>>> import numpy as np
>>> np.set_printoptions(precision=2, suppress=True, linewidth=140, floatmode="fixed")
>>> data = np.load("w.npy")
>>> data
array([[1.00, 0.00, 0.00, 0.00, 0.00, 0.00],
       [0.00, 0.67, 0.00, 0.33, 0.00, 0.00],
       [0.33, 0.00, 0.33, 0.33, 0.00, 0.00],
       [0.25, 0.00, 0.25, 0.25, 0.25, 0.00],
       [0.00, 0.00, 0.00, 0.00, 1.00, 0.00],
       [0.00, 0.00, 0.00, 0.33, 0.00, 0.67]])
>>> # rank 5
>>> rng = np.random.default_rng(53)
>>> A2 = data + rng.integers(-2, 3, (6, 5)) @ rng.integers(-2, 3, (5, 6))
>>> A2
array([[  1.00,   9.00,   0.00,   2.00,   9.00,   2.00],
       [  1.00, -10.33,  -1.00, -11.67,  -5.00,   3.00],
       [ -4.67,  -6.00,   0.33,  -3.67,  -4.00,   0.00],
       [ -8.75,   1.00,  -0.75,   6.25,   2.25,   1.00],
       [  1.00,  -7.00,   4.00, -10.00,  -2.00,   6.00],
       [  5.00,  -4.00,   4.00, -11.67,  -1.00,   5.67]])
>>> np.linalg.matrix_rank(A2 - data, tol=1e-8)
np.int64(5)
>>> np.round(np.linalg.svd(A2 - data, compute_uv=False), 2) + 0
array([28.76, 13.95,  9.13,  4.08,  2.07,  0.00])
>>> r0 = np.array([7, 7, 3])
>>> np.polyval(r0, A2[3])
array([477.69,  17.00,   1.69, 320.19,  54.19,  17.00])
>>> K = np.load("test12.npy")
>>> K
array([[ 0.30, -4.80,  0.20],
       [ 0.50,  3.30, -0.80],
       [ 1.10, -1.80,  0.60],
       [ 0.00,  2.10, -0.30],
       [ 1.10, -1.20,  1.50],
       [ 0.40, -1.20,  0.80],
       [-0.30, -5.40, -1.80]])
>>> # column 1 is much longer than the rest
>>> proj = K @ np.linalg.solve(K.T @ K, K.T)
>>> np.round(proj @ K[:, 0], 2) + 0
array([ 0.30,  0.50,  1.10,  0.00,  1.10,  0.40, -0.30])
>>> np.round(np.linalg.eigvalsh(proj), 2) + 0
array([0.00, 0.00, 0.00, 0.00, 1.00, 1.00, 1.00])
>>> np.allclose(proj @ proj, proj)
True
>>> round(np.trace(proj), 2)
np.float64(3.0)
>>> np.round((np.eye(7) - proj) @ K, 2) + 0
array([[0.00, 0.00, 0.00],
       [0.00, 0.00, 0.00],
       [0.00, 0.00, 0.00],
       [0.00, 0.00, 0.00],
       [0.00, 0.00, 0.00],
       [0.00, 0.00, 0.00],
       [0.00, 0.00, 0.00]])
>>> np.linalg.matrix_rank(np.eye(7) - proj)
np.int64(4)
>>> np.diag(proj)
array([0.33, 0.74, 0.45, 0.10, 0.46, 0.12, 0.81])
>>> W = np.array([[0, 5], [2, 3], [1, 2]])
>>> coef = np.array([-7, 6])
>>> H = np.maximum(K @ W + coef, 0)
>>> H
array([[ 0.00,  0.00],
       [ 0.00, 16.80],
       [ 0.00,  7.30],
       [ 0.00, 11.70],
       [ 0.00, 10.90],
       [ 0.00,  6.00],
       [ 0.00,  0.00]])
>>> C = np.array([[3, 0, 3], [-1, -1, 3]])
>>> (H @ C).round(6).argmax(axis=1)
array([0, 2, 2, 2, 2, 2, 0])
>>> H @ C
array([[  0.00,   0.00,   0.00],
       [-16.80, -16.80,  50.40],
       [ -7.30,  -7.30,  21.90],
       [-11.70, -11.70,  35.10],
       [-10.90, -10.90,  32.70],
       [ -6.00,  -6.00,  18.00],
       [  0.00,   0.00,   0.00]])
